% ipython --no-banner

In [1]: import numpy as np

In [2]: from numpy import linalg as LA

In [3]: np.set_printoptions(precision=3, suppress=True, linewidth=160, legacy="1.25")

In [4]: def rnd(a):
   ...:     return np.round(a, 3) + 0
   ...: 

In [5]: F = np.load("layer14.npy")

In [6]: rnd(F)
Out[6]: 
array([[ 0.339,  0.254, -0.254, -0.356, -0.56 , -0.051, -0.56 ],
       [ 0.254,  0.902,  0.098,  0.137,  0.215,  0.02 ,  0.215],
       [-0.254,  0.098,  0.902, -0.137, -0.215, -0.02 , -0.215],
       [-0.356,  0.137, -0.137,  0.808, -0.301, -0.027, -0.301],
       [-0.56 ,  0.215, -0.215, -0.301,  0.526, -0.043, -0.474],
       [-0.051,  0.02 , -0.02 , -0.027, -0.043,  0.996, -0.043],
       [-0.56 ,  0.215, -0.215, -0.301, -0.474, -0.043,  0.526]])

In [7]: ev, V = LA.eigh(F)

In [8]: x0 = np.array([-3, 3, 1, -2, -2, 3, -2])

In [9]: rnd(LA.eigvalsh(F[1:, 1:]))
Out[9]: array([-0.339,  1.   ,  1.   ,  1.   ,  1.   ,  1.   ])

In [10]: rnd(x0 @ F @ x0 / (x0 @ x0)), rnd(ev[0]), rnd(ev[-1])
Out[10]: (-0.058, -1.0, 1.0)

In [11]: rnd(x0 @ F @ x0)
Out[11]: -2.333

In [12]: M = np.load("sample17.npy")

In [13]: M
Out[13]: 
array([[-7, -6,  0,  0],
       [-6,  7,  0,  0],
       [ 0,  0, -7, -6],
       [ 0,  0, -6,  7]])

In [14]: rnd(LA.det(M))
Out[14]: 7225.0

In [15]: (M != 0).astype(int)
Out[15]: 
array([[1, 1, 0, 0],
       [1, 1, 0, 0],
       [0, 0, 1, 1],
       [0, 0, 1, 1]])

In [16]: th = np.radians(15)

In [17]: Rm = np.eye(4)

In [18]: Rm[0, 0] = Rm[1, 1] = np.cos(th)

In [19]: Rm[0, 1], Rm[1, 0] = -np.sin(th), np.sin(th)

In [20]: rnd(Rm)
Out[20]: 
array([[ 0.966, -0.259,  0.   ,  0.   ],
       [ 0.259,  0.966,  0.   ,  0.   ],
       [ 0.   ,  0.   ,  1.   ,  0.   ],
       [ 0.   ,  0.   ,  0.   ,  1.   ]])

In [21]: other = M @ Rm.T

In [22]: rnd(LA.svd(M, compute_uv=False)), rnd(LA.svd(other, compute_uv=False))
Out[22]: (array([9.22, 9.22, 9.22, 9.22]), array([9.22, 9.22, 9.22, 9.22]))

In [23]: rnd(other)
Out[23]: 
array([[-5.209, -7.607,  0.   ,  0.   ],
       [-7.607,  5.209,  0.   ,  0.   ],
       [ 0.   ,  0.   , -7.   , -6.   ],
       [ 0.   ,  0.   , -6.   ,  7.   ]])

In [24]: rnd(LA.det(Rm)), rnd(np.trace(Rm))
Out[24]: (1.0, 3.932)

In [25]: rnd(np.abs(other - M).max(axis=0))
Out[25]: array([1.791, 1.791, 0.   , 0.   ])

In [26]: np.allclose(M @ M.T, other @ other.T)
Out[26]: True

In [27]: X = np.load("w.npy")

In [28]: rnd(X)
Out[28]: 
array([[ 0.368,  0.452,  0.813],
       [ 0.452,  0.677, -0.581],
       [ 0.813, -0.581, -0.045]])

In [29]: # symmetric

In [30]: rng = np.random.default_rng(90)

In [31]: idx = rng.permutation(3)

In [32]: other = X[:, idx] * rng.choice([-1, 1], 3)

In [33]: rnd(other)
Out[33]: 
array([[-0.452,  0.813, -0.368],
       [-0.677, -0.581, -0.452],
       [ 0.581, -0.045, -0.813]])

In [34]: left, _, VT = LA.svd(X.T @ other)

In [35]: rnd(LA.lstsq(X, other)[0])
Out[35]: 
array([[ 0.,  0., -1.],
       [-1.,  0.,  0.],
       [ 0.,  1.,  0.]])

In [36]: O = X.astype(float).copy()

In [37]: for j in range(3):
    ...:     O[:, j] -= O[:, :j] @ (O[:, :j].T @ O[:, j])
    ...:     O[:, j] /= LA.norm(O[:, j])
    ...: 

In [38]: rnd(O)
Out[38]: 
array([[ 0.368,  0.452,  0.813],
       [ 0.452,  0.677, -0.581],
       [ 0.813, -0.581, -0.045]])

In [39]: rnd(O.T @ X)
Out[39]: 
array([[1., 0., 0.],
       [0., 1., 0.],
       [0., 0., 1.]])

In [40]: other = LA.inv(O)

In [41]: (np.abs(other) > 1e-9).astype(int)
Out[41]: 
array([[1, 1, 1],
       [1, 1, 1],
       [1, 1, 1]])

In [42]: rnd(LA.det(O) * other)
Out[42]: 
array([[-0.368, -0.452, -0.813],
       [-0.452, -0.677,  0.581],
       [-0.813,  0.581,  0.045]])

In [43]: rnd(O @ other)
Out[43]: 
array([[1., 0., 0.],
       [0., 1., 0.],
       [0., 0., 1.]])

In [44]: rnd(LA.inv(other))
Out[44]: 
array([[ 0.368,  0.452,  0.813],
       [ 0.452,  0.677, -0.581],
       [ 0.813, -0.581, -0.045]])

In [45]: rnd(other)
Out[45]: 
array([[ 0.368,  0.452,  0.813],
       [ 0.452,  0.677, -0.581],
       [ 0.813, -0.581, -0.045]])

In [46]: np.allclose(other, O.T)
Out[46]: True

In [47]: rnd(LA.slogdet(O)[0])
Out[47]: -1.0

In [48]: rnd(LA.cond(O))
Out[48]: 1.0

In [49]: W0 = np.loadtxt("x.csv", delimiter=",")

In [50]: W0
Out[50]: 
array([[ -0.792,  -4.116,  -2.385,  -9.355,  -7.882,  -8.551,   3.594],
       [ 14.711,  10.063,  16.996, -19.66 ,   2.96 ,  -4.045,  22.991],
       [ 11.49 ,  13.64 ,  16.475,   3.989,  19.123,  16.23 ,   7.205],
       [ 15.205,  10.834,  16.231, -12.737,   3.649,  -2.09 ,  18.713]])

In [51]: other = W0 / LA.norm(W0, axis=1, keepdims=True)

In [52]: C2 = other @ other.T

In [53]: rnd(np.degrees(np.arccos(np.clip(C2[0, 3], -1, 1))))
Out[53]: 81.522

In [54]: rnd(C2[0])
Out[54]: array([ 1.   ,  0.291, -0.703,  0.147])

In [55]: rnd(C2)
Out[55]: 
array([[ 1.   ,  0.291, -0.703,  0.147],
       [ 0.291,  1.   ,  0.471,  0.984],
       [-0.703,  0.471,  1.   ,  0.586],
       [ 0.147,  0.984,  0.586,  1.   ]])

In [56]: LA.cond(W0) > 100
Out[56]: False

In [57]: rnd(LA.norm(W0, 2) / LA.norm(W0))
Out[57]: 0.865

In [58]: np.argsort(-LA.norm(W0, axis=0).round(6), kind="stable")[:3]
Out[58]: array([6, 2, 3])

In [59]: LA.matrix_rank(W0, rtol=0.1)
Out[59]: 2

In [60]: th = np.radians(36)

In [61]: Rm = np.eye(7)

In [62]: Rm[3, 3] = Rm[0, 0] = np.cos(th)

In [63]: Rm[3, 0], Rm[0, 3] = -np.sin(th), np.sin(th)

In [64]: rnd(Rm)
Out[64]: 
array([[ 0.809,  0.   ,  0.   ,  0.588,  0.   ,  0.   ,  0.   ],
       [ 0.   ,  1.   ,  0.   ,  0.   ,  0.   ,  0.   ,  0.   ],
       [ 0.   ,  0.   ,  1.   ,  0.   ,  0.   ,  0.   ,  0.   ],
       [-0.588,  0.   ,  0.   ,  0.809,  0.   ,  0.   ,  0.   ],
       [ 0.   ,  0.   ,  0.   ,  0.   ,  1.   ,  0.   ,  0.   ],
       [ 0.   ,  0.   ,  0.   ,  0.   ,  0.   ,  1.   ,  0.   ],
       [ 0.   ,  0.   ,  0.   ,  0.   ,  0.   ,  0.   ,  1.   ]])

In [65]: other = W0 @ Rm.T

In [66]: np.allclose(LA.norm(W0, axis=1), LA.norm(other, axis=1))
Out[66]: True

In [67]: rnd(other)
Out[67]: 
array([[ -6.139,  -4.116,  -2.385,  -7.103,  -7.882,  -8.551,   3.594],
       [  0.346,  10.063,  16.996, -24.552,   2.96 ,  -4.045,  22.991],
       [ 11.64 ,  13.64 ,  16.475,  -3.526,  19.123,  16.23 ,   7.205],
       [  4.814,  10.834,  16.231, -19.242,   3.649,  -2.09 ,  18.713]])

In [68]: rnd(LA.svd(W0, compute_uv=False)), rnd(LA.svd(other, compute_uv=False))
Out[68]: 
(array([56.27 , 32.512,  3.193,  0.82 ]),
 array([56.27 , 32.512,  3.193,  0.82 ]))

In [69]: rnd(np.abs(other - W0).max(axis=0))
Out[69]: array([14.365,  0.   ,  0.   ,  7.515,  0.   ,  0.   ,  0.   ])

In [70]: np.allclose(W0 @ W0.T, other @ other.T)
Out[70]: True

In [71]: LA.cond(other) > 100
Out[71]: False

In [72]: LA.matrix_rank(other, rtol=0.1)
Out[72]: 2

In [73]: [round(float(x), 3) for x in LA.svd(other, compute_uv=False)[:3]]
Out[73]: [56.27, 32.512, 3.193]

In [74]: left, s, VT = LA.svd(W0)

In [75]: rnd(s)
Out[75]: array([56.27 , 32.512,  3.193,  0.82 ])

In [76]: other = left[:, :2] @ np.diag(s[:2]) @ VT[:2]

In [77]: LA.matrix_rank(W0, rtol=0.05)
Out[77]: 3

In [78]: rnd(np.abs(W0 - other).max())
Out[78]: 1.396

In [79]: rnd(LA.norm(W0 - other) / LA.norm(W0))
Out[79]: 0.051

In [80]: data = np.loadtxt("mat.csv", delimiter=",")

In [81]: data
Out[81]: 
array([[0., 7., 3., 7.],
       [7., 0., 0., 0.],
       [3., 0., 0., 0.],
       [7., 0., 0., 0.]])

In [82]: ev, V = LA.eigh(data)

In [83]: rnd(LA.eigvalsh(data @ data))
Out[83]: array([  0.,   0., 107., 107.])

In [84]: np.unique(ev.round(6) + 0, return_counts=True)[1]
Out[84]: array([1, 2, 1])

In [85]: rnd(V.T @ V)
Out[85]: 
array([[1., 0., 0., 0.],
       [0., 1., 0., 0.],
       [0., 0., 1., 0.],
       [0., 0., 0., 1.]])

In [86]: rnd(np.abs(V[:, -1]))
Out[86]: array([0.707, 0.479, 0.205, 0.479])

In [87]: mat = np.load("a.npy")

In [88]: rnd(mat)
Out[88]: 
array([[-0.204, -0.623, -0.276,  0.188, -0.444,  0.504,  0.091],
       [ 0.204, -0.319, -0.382,  0.087,  0.619, -0.109,  0.555],
       [-0.327,  0.124, -0.409, -0.18 , -0.458, -0.598,  0.332],
       [ 0.572,  0.406, -0.072, -0.187, -0.336,  0.387,  0.453],
       [ 0.49 , -0.069, -0.61 , -0.056, -0.053, -0.138, -0.598],
       [ 0.204, -0.507,  0.317, -0.758, -0.065, -0.148,  0.014],
       [ 0.449, -0.259,  0.365,  0.559, -0.301, -0.431,  0.1  ]])

In [89]: # orthonormal columns

In [90]: rnd(LA.pinv(mat))
Out[90]: 
array([[-0.204,  0.204, -0.327,  0.572,  0.49 ,  0.204,  0.449],
       [-0.623, -0.319,  0.124,  0.406, -0.069, -0.507, -0.259],
       [-0.276, -0.382, -0.409, -0.072, -0.61 ,  0.317,  0.365],
       [ 0.188,  0.087, -0.18 , -0.187, -0.056, -0.758,  0.559],
       [-0.444,  0.619, -0.458, -0.336, -0.053, -0.065, -0.301],
       [ 0.504, -0.109, -0.598,  0.387, -0.138, -0.148, -0.431],
       [ 0.091,  0.555,  0.332,  0.453, -0.598,  0.014,  0.1  ]])

In [91]: rnd(LA.norm(mat, axis=0))
Out[91]: array([1., 1., 1., 1., 1., 1., 1.])

In [92]: rnd(mat @ mat.T)
Out[92]: 
array([[1., 0., 0., 0., 0., 0., 0.],
       [0., 1., 0., 0., 0., 0., 0.],
       [0., 0., 1., 0., 0., 0., 0.],
       [0., 0., 0., 1., 0., 0., 0.],
       [0., 0., 0., 0., 1., 0., 0.],
       [0., 0., 0., 0., 0., 1., 0.],
       [0., 0., 0., 0., 0., 0., 1.]])

In [93]: rnd(LA.svd(mat, compute_uv=False))
Out[93]: array([1., 1., 1., 1., 1., 1., 1.])
